In [1]: import numpy as np

In [2]: np.set_printoptions(precision=1, suppress=True, linewidth=160, sign=" ")

In [3]: def tidy(a):
   ...:     return np.round(a, 1) + 0
   ...: 

In [4]: X = np.array([[1.0, -3.0, 2.0], [0.0, -6.0, 6.0], [0.0, -3.0, 3.0]])

In [5]: print(np.argsort(-np.linalg.norm(X, axis=0).round(6), kind="stable")[:3])
[ 1  2  0]

In [6]: print([round(float(x), 1) for x in np.linalg.svd(X, compute_uv=False)[:3]])
[10.1, 1.1, 0.0]

In [7]: m1 = np.loadtxt("a.csv", delimiter=",")

In [8]: print(m1)
[[ 0.  1.  0.  1.]
 [ 1.  0.  0.  0.]
 [ 0.  0.  0.  0.]
 [ 1.  0.  0.  0.]]

In [9]: U, sig, Vh = np.linalg.svd(m1)

In [10]: print(np.argmax(sig[:-1] / (sig[1:] + 1e-6)) + 1)
2

In [11]: print(tidy(sig))
[ 1.4  1.4  0.   0. ]

In [12]: out = U[:, :2] @ np.diag(sig[:2]) @ Vh[:2]

In [13]: print(np.linalg.matrix_rank(m1, rtol=0.05))
2

In [14]: print(np.linalg.matrix_rank(out))
2

In [15]: print(tidy(np.linalg.norm(m1 - out, 2)), tidy(sig[2]))
0.0 0.0

In [16]: print(tidy(np.linalg.norm(m1 - out) / np.linalg.norm(m1)))
0.0

In [17]: f, v = X[0], X[2]

In [18]: print(f @ f)
14.0

In [19]: p = (f @ v) / (f @ f) * f

In [20]: print(np.outer(f, v))
[[ 0. -3.  3.]
 [-0.  9. -9.]
 [ 0. -6.  6.]]

In [21]: print(tidy(p))
[ 1.1 -3.2  2.1]

In [22]: print(tidy((v - p) @ f))
0.0

In [23]: print(tidy(np.linalg.norm(f + v) ** 2 + np.linalg.norm(f - v) ** 2))
64.0

In [24]: print(tidy(m1 @ np.linalg.pinv(m1) @ m1))
[[ 0.  1.  0.  1.]
 [ 1.  0.  0.  0.]
 [ 0.  0.  0.  0.]
 [ 1.  0.  0.  0.]]

In [25]: print(np.unique(m1.round(6), axis=0).shape)
(3, 4)

In [26]: print(np.allclose(m1[:-1].T @ np.linalg.lstsq(m1[:-1].T, m1[-1])[0], m1[-1]))
True

In [27]: vals, vecs = np.linalg.eigh(m1)

In [28]: x = np.array([2, -2, -2, 0])

In [29]: print(tidy(x @ m1 @ x / (x @ x)), tidy(vals[0]), tidy(vals[-1]))
-0.7 -1.4 1.4

In [30]: print(tidy(vecs * np.maximum(vals, 0) @ vecs.T))
[[ 0.7  0.5  0.   0.5]
 [ 0.5  0.4  0.   0.4]
 [ 0.   0.   0.   0. ]
 [ 0.5  0.4  0.   0.4]]

In [31]: print(tidy(vecs * np.abs(vals) @ vecs.T))
[[ 1.4  0.   0.   0. ]
 [ 0.   0.7  0.   0.7]
 [ 0.   0.   0.   0. ]
 [ 0.   0.7  0.   0.7]]

In [32]: A = np.loadtxt("sample0.csv", delimiter=",")

In [33]: print(A)
[[-3. -1.  2. -1.]
 [-2. -2.  2.  0.]
 [ 0.  0.  0.  3.]
 [ 0.  0.  0.  3.]]

In [34]: rng = np.random.default_rng(9)

In [35]: z = rng.permutation(4)

In [36]: print(z)
[ 3  0  2  1]

In [37]: out = A[z][:, z]

In [38]: print(tidy(np.linalg.det(out)), tidy(np.linalg.det(A[z])))
0.0 0.0

In [39]: print(np.linalg.lstsq(A[:-1].T, A[-1])[2])
3

In [40]: print(np.unique(A.round(6), axis=0).shape)
(3, 4)

In [41]: print(tidy(np.trace(np.linalg.pinv(A) @ A)))
3.0

In [42]: W0 = np.load("case19.npy")

In [43]: print(W0)
[[ 1  1  1  1 -1 -1 -1 -1]
 [ 1  1  1  1  1  1  1  1]
 [ 1  1 -1 -1 -1 -1  1  1]
 [ 1 -1 -1  1  1 -1 -1  1]
 [ 1 -1 -1  1 -1  1  1 -1]]

In [44]: def softmax(z):
    ...:     e = np.exp(z - z.max(axis=-1, keepdims=True))
    ...:     return e / e.sum(axis=-1, keepdims=True)
    ...: 

In [45]: print(tidy(softmax(W0[4])))
[ 0.2  0.   0.   0.2  0.   0.2  0.2  0. ]

In [46]: print(tidy(softmax(W0[4] + 5)))
[ 0.2  0.   0.   0.2  0.   0.2  0.2  0. ]

In [47]: att = W0 @ W0.T / np.sqrt(8)

In [48]: print(tidy(softmax(att)))
[[ 0.8  0.   0.   0.   0. ]
 [ 0.   0.8  0.   0.   0. ]
 [ 0.   0.   0.8  0.   0. ]
 [ 0.   0.   0.   0.8  0. ]
 [ 0.   0.   0.   0.   0.8]]

In [49]: print(tidy(softmax(att)[4] @ W0))
[ 1.  -0.7 -0.8  0.9 -0.8  0.7  0.8 -0.7]

In [50]: print(softmax(att).round(6).argmax(axis=1))
[ 0  1  2  3  4]

In [51]: t3 = np.stack([W0, 2 * W0, W0[::-1]])

In [52]: print((t3 @ W0.T).shape)
(3, 5, 5)

In [53]: print(np.linalg.matrix_rank(t3))
[ 5  5  5]

In [54]: print(tidy(np.linalg.norm(t3, axis=(1, 2))))
[  6.3  12.6   6.3]

In [55]: print(t3.sum(axis=0))
[[ 4  2  2  4 -4 -2 -2 -4]
 [ 4  2  2  4  4  2  2  4]
 [ 4  4 -4 -4 -4 -4  4  4]
 [ 4 -2 -2  4  4 -2 -2  4]
 [ 4 -2 -2  4 -4  2  2 -4]]

In [56]: data = np.load("x.npy")

In [57]: print(tidy(data))
[[ 0.5 -0.2  0.4 -0.2  0. ]
 [-0.2  0.4 -0.2 -0.3 -0.3]
 [ 0.4 -0.2  0.5  0.  -0.2]
 [-0.2 -0.3  0.   0.8 -0.1]
 [ 0.  -0.3 -0.2 -0.1  0.8]]

In [58]: P = np.triu(np.array([[6, 2, 2, 6, 3],
    ...:     [2, 1, 8, 9, 9],
    ...:     [0, 3, 2, 2, 4],
    ...:     [1, 4, 2, 7, 6],
    ...:     [9, 3, 8, 2, 1]]), 1) + np.eye(5)

In [59]: out = P @ data @ np.linalg.inv(P)

In [60]: print(tidy(np.linalg.det(out)))
0.0

In [61]: print(tidy(np.sort(np.abs(np.linalg.eigvals(data)))))
[ 0.  0.  1.  1.  1.]

In [62]: print(tidy(np.abs(np.linalg.eigvals(data)).max()))
1.0

In [63]: z = rng.permutation(5)

In [64]: print(z)
[ 3  1  0  2  4]

In [65]: out = data[z][:, z]

In [66]: print(tidy(out))
[[ 0.8 -0.3 -0.2  0.  -0.1]
 [-0.3  0.4 -0.2 -0.2 -0.3]
 [-0.2 -0.2  0.5  0.4  0. ]
 [ 0.  -0.2  0.4  0.5 -0.2]
 [-0.1 -0.3  0.  -0.2  0.8]]

In [67]: print(tidy(np.diag(out)))
[ 0.8  0.4  0.5  0.5  0.8]

In [68]: print(np.allclose(out, data))
False
